>>> import numpy as np
>>> np.set_printoptions(precision=2, suppress=True, linewidth=160, legacy="1.25")
>>> E = np.array([[0, -2, 0, 2, 2],
...     [0, 0, 2, -1, 1],
...     [0, 0, 0, -2, -2],
...     [0, 0, 0, 0, 2],
...     [0, 0, 0, 0, 0]])
>>> np.prod(np.diag(E)), np.round(np.linalg.det(E), 2)
(0, 0.0)
>>> [int(np.linalg.matrix_rank(np.linalg.matrix_power(E, p))) for p in range(1, 6)]
[4, 3, 2, 1, 0]
>>> np.linalg.matrix_rank(E - E[0, 0] * np.eye(5))
4
>>> np.sort(np.linalg.eigvals(E))
array([0., 0., 0., 0., 0.])
>>> round(float(np.trace(np.linalg.pinv(E) @ E)), 2)
4.0
>>> np.unique(E.round(6), axis=0).shape
(5, 5)
>>> np.round(E @ np.linalg.pinv(E) @ E, 2) + 0
array([[ 0., -2.,  0.,  2.,  2.],
       [ 0.,  0.,  2., -1.,  1.],
       [ 0.,  0.,  0., -2., -2.],
       [ 0.,  0.,  0.,  0.,  2.],
       [ 0.,  0.,  0.,  0.,  0.]])
>>> rank = np.linalg.matrix_rank(E)
>>> rank
4
>>> null = np.linalg.svd(E)[2][rank:].T
>>> [int(np.linalg.matrix_rank(E[:i])) for i in range(1, len(E) + 1)]
[1, 2, 3, 4, 4]
>>> [int(np.linalg.matrix_rank(np.delete(E, i, axis=0))) for i in range(5)]
[3, 3, 3, 3, 4]
>>> W0 = np.load("run18.npy")
>>> W0
array([[0.11, 0.33, 0.  , 0.11, 0.33, 0.11],
       [0.12, 0.25, 0.38, 0.  , 0.25, 0.  ],
       [0.12, 0.  , 0.12, 0.12, 0.25, 0.38],
       [0.25, 0.  , 0.25, 0.25, 0.  , 0.25],
       [0.09, 0.09, 0.18, 0.  , 0.36, 0.27],
       [0.  , 0.5 , 0.  , 0.  , 0.  , 0.5 ]])
>>> W0 @ np.ones(6)
array([1., 1., 1., 1., 1., 1.])
>>> np.linalg.matrix_power(W0, 100)
array([[0.09, 0.24, 0.16, 0.04, 0.2 , 0.27],
       [0.09, 0.24, 0.16, 0.04, 0.2 , 0.27],
       [0.09, 0.24, 0.16, 0.04, 0.2 , 0.27],
       [0.09, 0.24, 0.16, 0.04, 0.2 , 0.27],
       [0.09, 0.24, 0.16, 0.04, 0.2 , 0.27],
       [0.09, 0.24, 0.16, 0.04, 0.2 , 0.27]])
>>> pr = np.eye(6)[5]
>>> for _ in range(3):
...     pr = pr @ W0
...     print(pr.round(2))
... 
[0.  0.5 0.  0.  0.  0.5]
[0.06 0.38 0.19 0.   0.12 0.25]
[0.09 0.25 0.19 0.03 0.21 0.24]
